% ipython --no-banner

In [1]: import numpy as np

In [2]: from numpy import linalg as LA

In [3]: np.set_printoptions(precision=3, suppress=True, linewidth=140)

In [4]: K = np.loadtxt("sample9.csv", delimiter=",")

In [5]: print(K)
[[4. 2. 0. 0. 0. 0.]
 [2. 3. 0. 0. 0. 0.]
 [0. 1. 0. 0. 0. 0.]
 [0. 0. 4. 2. 0. 0.]
 [0. 0. 2. 3. 0. 0.]
 [0. 0. 0. 1. 0. 0.]
 [0. 0. 0. 0. 4. 2.]
 [0. 0. 0. 0. 2. 3.]
 [0. 0. 0. 0. 0. 1.]]

In [6]: r0 = np.array([-3, 0, 2])

In [7]: print(np.cross(K[5, :3], K[0, :3]))
[0. 0. 0.]

In [8]: M = np.loadtxt("block7.csv", delimiter=",")

In [9]: print(M)
[[-3. -3.]
 [-3. -3.]]

In [10]: # symmetric

In [11]: print(round(np.trace(LA.pinv(M) @ M), 3))
1.0

In [12]: print(np.allclose(M[:-1].T @ LA.lstsq(M[:-1].T, M[-1])[0], M[-1]))
True

In [13]: vals, evecs = LA.eigh(M)

In [14]: vec = np.array([1, -3])

In [15]: print((np.sign(evecs[:, -1].round(6)) == np.sign(evecs[0, -1].round(6))).astype(int))
[1 0]

In [16]: print(LA.matrix_rank(M, rtol=0.1))
1

In [17]: print([round(float(x), 3) for x in LA.svd(M, compute_uv=False)[:3]])
[6.0, 0.0]

In [18]: print(np.round(LA.norm(M, 2) / LA.norm(M), 3))
1.0

In [19]: print(np.argsort(-LA.norm(M, axis=0).round(6), kind="stable")[:3])
[0 1]

In [20]: U, sigma, Vh = LA.svd(M)

In [21]: evecs = Vh[:(sigma > 1e-8).sum()]

In [22]: rng = np.random.default_rng(633)

In [23]: vec = M[0] + -1 * M[1] + rng.integers(2) * np.eye(2)[1]

In [24]: print(vec)
[0. 1.]

In [25]: print(np.allclose(evecs.T @ evecs @ vec, vec))
False

In [26]: print(evecs.T @ evecs)
[[0.5 0.5]
 [0.5 0.5]]

In [27]: print(LA.matrix_rank(np.vstack([M, vec])))
2

In [28]: print(np.round(LA.norm(vec - evecs.T @ evecs @ vec), 3))
0.707

In [29]: G = M.T @ M

In [30]: print(np.allclose(G, G.T))
True

In [31]: print(LA.matrix_rank(G))
1

In [32]: print(LA.eigvalsh(G)[::-1])
[36.  0.]

In [33]: W0, _ = LA.qr(np.array([[0.2, 2.1, -0.2, 0.9],
    ...:     [0.2, 0.3, 0.5, 0.2],
    ...:     [1.7, -0.1, -0.2, 0.4],
    ...:     [-0.8, -0.2, 0.4, 2.9]]))

In [34]: print(W0)
[[-0.105 -0.979  0.082  0.155]
 [-0.105 -0.129 -0.895 -0.415]
 [-0.895  0.152 -0.105  0.407]
 [ 0.421  0.045 -0.427  0.799]]

In [35]: print(np.round(W0.T @ W0, 3) + 0)
[[1. 0. 0. 0.]
 [0. 1. 0. 0.]
 [0. 0. 1. 0.]
 [0. 0. 0. 1.]]

In [36]: print(round(float(W0[:, 3] @ W0[:, 1]), 3))
0.0

In [37]: print(LA.pinv(W0))
[[-0.105 -0.105 -0.895  0.421]
 [-0.979 -0.129  0.152  0.045]
 [ 0.082 -0.895 -0.105 -0.427]
 [ 0.155 -0.415  0.407  0.799]]

In [38]: print(LA.svd(W0, compute_uv=False))
[1. 1. 1. 1.]

In [39]: print(LA.norm(W0, axis=0))
[1. 1. 1. 1.]

In [40]: def softmax(z):
    ...:     e = np.exp(z - z.max(axis=-1, keepdims=True))
    ...:     return e / e.sum(axis=-1, keepdims=True)
    ...: 

In [41]: print(softmax(W0[2]))
[0.103 0.293 0.226 0.378]

In [42]: print(softmax(W0[2] + 2))
[0.103 0.293 0.226 0.378]

In [43]: att = W0 @ W0.T / np.sqrt(4)

In [44]: print(softmax(att)[2] @ W0)
[-0.272 -0.175 -0.304  0.26 ]

In [45]: print(softmax(att).round(6).argmax(axis=1))
[0 1 2 3]

In [46]: print(softmax(att))
[[0.355 0.215 0.215 0.215]
 [0.215 0.355 0.215 0.215]
 [0.215 0.215 0.355 0.215]
 [0.215 0.215 0.215 0.355]]

In [47]: vec = np.array([3, 1, 1, 4])

In [48]: y = W0 @ vec

In [49]: beta, lr = np.zeros(4), 1 / LA.norm(W0, 2) ** 2

In [50]: for i in range(6):
    ...:     beta -= lr * W0.T @ (W0 @ beta - y)
    ...:     if i % 1 == 0: print(i, round(LA.norm(W0 @ beta - y), 3))
    ...: 
0 0.0
1 0.0
2 0.0
3 0.0
4 0.0
5 0.0

In [51]: print(beta)
[3. 1. 1. 4.]

In [52]: print(W0.shape)
(4, 4)

In [53]: print(W0.mean(axis=0))
[-0.171 -0.228 -0.336  0.236]

In [54]: print(np.round(np.diff(W0, axis=0), 3) + 0)
[[ 0.     0.85  -0.977 -0.569]
 [-0.789  0.281  0.789  0.821]
 [ 1.316 -0.106 -0.321  0.392]]

In [55]: print(np.count_nonzero(W0))
16

In [56]: print(round(np.abs(W0).max(), 3))
0.979

In [57]: print(np.unravel_index(np.abs(W0).argmax(), W0.shape))
(np.int64(0), np.int64(1))

In [58]: print(LA.matrix_rank(W0))
4
